$ ipython --no-banner

In [1]: import numpy as np

In [2]: np.set_printoptions(precision=2, suppress=True, linewidth=200)

In [3]: E = np.loadtxt("w.csv", delimiter=",")

In [4]: E
Out[4]: 
array([[ -0.1 ,  -0.57,   1.7 ,  -0.2 ,  -0.6 ],
       [  0.5 ,   3.47,  -0.7 ,   0.7 ,  -1.4 ],
       [ -0.3 ,  -1.78,   0.  ,  -0.4 ,   0.2 ],
       [  1.3 ,   5.68,   2.1 ,   1.1 ,  -0.2 ],
       [  1.5 ,   2.86,  -0.2 ,   0.5 ,   0.8 ],
       [  1.4 ,  -7.86,   1.  ,  -1.6 ,   0.2 ],
       [ -0.5 ,  -0.55,  -0.5 ,  -0.1 ,  -0.4 ],
       [  0.6 ,   0.49,   1.2 ,   0.1 ,   1.  ],
       [  0.4 ,  -1.13,   1.5 ,  -0.1 ,   1.  ],
       [  0.3 ,  -0.65,  -0.4 ,  -0.1 ,   2.8 ],
       [  1.5 ,   2.84,  -2.5 ,   0.5 ,   0.3 ],
       [  0.8 ,   5.42,  -0.6 ,   1.1 ,   1.1 ],
       [  0.9 ,   1.32,  -0.7 ,   0.2 ,  -0.8 ],
       [  0.3 ,  -3.  ,   0.4 ,  -0.6 ,  -1.2 ],
       [  0.9 ,  -9.81,  -0.1 ,  -1.9 ,  -1.5 ],
       [ -0.9 ,  -2.01,  -1.4 ,  -0.3 ,  -0.8 ],
       [ -0.9 , -13.96,  -1.1 ,  -2.8 ,   0.3 ]])

In [5]: np.linalg.matrix_rank(E, rtol=0.1)
Out[5]: np.int64(4)

In [6]: np.round(np.abs(np.linalg.svd(E)[2][-1]), 2) + 0
Out[6]: array([0.02, 0.19, 0.  , 0.98, 0.01])

In [7]: print(np.argsort(-np.linalg.norm(E, axis=0).round(6), kind="stable")[:3])
[1 2 4]

In [8]: U, sv, Vh = np.linalg.svd(E)

In [9]: sv
Out[9]: array([21.97,  4.88,  4.36,  3.48,  0.22])

In [10]: other = U[:, :4] @ np.diag(sv[:4]) @ Vh[:4]

In [11]: np.linalg.matrix_rank(E, rtol=0.05)
Out[11]: np.int64(4)

In [12]: np.linalg.matrix_rank(other)
Out[12]: np.int64(4)

In [13]: print(round(np.linalg.norm(E - other) / np.linalg.norm(E), 2))
0.01

In [14]: round(np.abs(E - other).max(), 2)
Out[14]: np.float64(0.12)

In [15]: cen = E - E.mean(axis=0)

In [16]: U, sv, Vh = np.linalg.svd(cen, full_matrices=False)

In [17]: sv
Out[17]: array([21.47,  4.87,  4.33,  2.83,  0.21])

In [18]: print(np.abs(U[:, 0]).argmax())
16

In [19]: J = np.load("dump.npy")

In [20]: J
Out[20]: 
array([[ -6.86,   7.5 ,  -5.09,   6.54,   8.55,   6.07],
       [  3.38,  -4.87,  16.23,   5.05,  20.7 ,  15.87],
       [ -1.13,   7.59,   6.9 ,  -4.57,   8.88,  -8.61],
       [  2.47,  -2.73,   1.92,  -4.78,   4.1 ,   0.95],
       [-22.94,  -2.72, -14.73,   8.85,  -3.48,  -5.3 ],
       [  7.11,  -5.52,  11.7 ,  -3.51,  12.  ,   7.69],
       [  6.03,  -4.45,  14.11,  -7.06,  10.53,  -0.92],
       [  2.89,  -0.43,   3.01,  -5.68,   4.78,  -1.16],
       [ -7.49,   6.46,  -8.33,  -3.63,  -2.19, -10.96],
       [  6.07,   7.71,  -4.58, -13.26,  -2.92, -10.7 ],
       [  8.49, -10.04,   9.65,  -4.41,   9.26,  10.18],
       [  6.99,  -1.2 ,   5.28,  -9.59,   4.16,  -2.69],
       [ -5.87,  -3.18,   1.41,   4.22,   8.24,   5.46],
       [  5.12,  -5.68,  -0.02,  -6.38,   1.69,   3.37],
       [  3.69,  -4.55,  13.54,  -5.22,  10.88,  -0.71],
       [ -3.73,   6.41,   0.81,  -3.68,   4.66,  -8.49],
       [ 12.69,  -4.  ,  14.43,  -4.55,  15.07,  12.13],
       [ -0.78, -14.25,   9.7 ,   1.43,   9.9 ,   9.2 ],
       [ -1.29,   5.81,  -1.29,  -0.2 ,   6.82,   1.56],
       [ -3.87,  -4.04,  -2.58,  -5.45,  -1.66,  -7.03],
       [-12.44,  -7.6 ,   1.93,   5.  ,   5.9 ,  -0.62],
       [-12.15,  -8.53,  16.37,   5.72,  15.29,  -2.64],
       [-29.72,  -9.19,  -2.79,   9.02,   0.16, -15.13],
       [ -5.34,  -5.78,   8.9 ,  -1.36,   7.85,  -4.54],
       [ -7.98,  -5.49,   5.21,   1.11,   6.78,  -2.94],
       [-12.87,  -1.92,  -5.65,   0.59,  -1.05,  -8.7 ],
       [ -8.78,   0.01,   7.1 ,   6.3 ,  13.34,   2.39],
       [  0.37,  -1.51,   7.3 ,   2.74,  13.17,   9.1 ],
       [-16.58,  -3.49,  -0.69,   7.29,   5.85,  -3.01],
       [-13.47,   2.78, -12.04,  -2.78,  -6.72, -15.22],
       [ -8.69,   1.9 , -11.  ,  -8.07,  -9.03, -17.83]])

In [21]: # null space of dimension 1

In [22]: round(float(np.linalg.norm(J, "nuc")), 2)
Out[22]: 220.73

In [23]: round(float(J[7] @ J[16]), 2)
Out[23]: 165.56

In [24]: np.linalg.norm(J, axis=1).argmax()
Out[24]: np.int64(22)
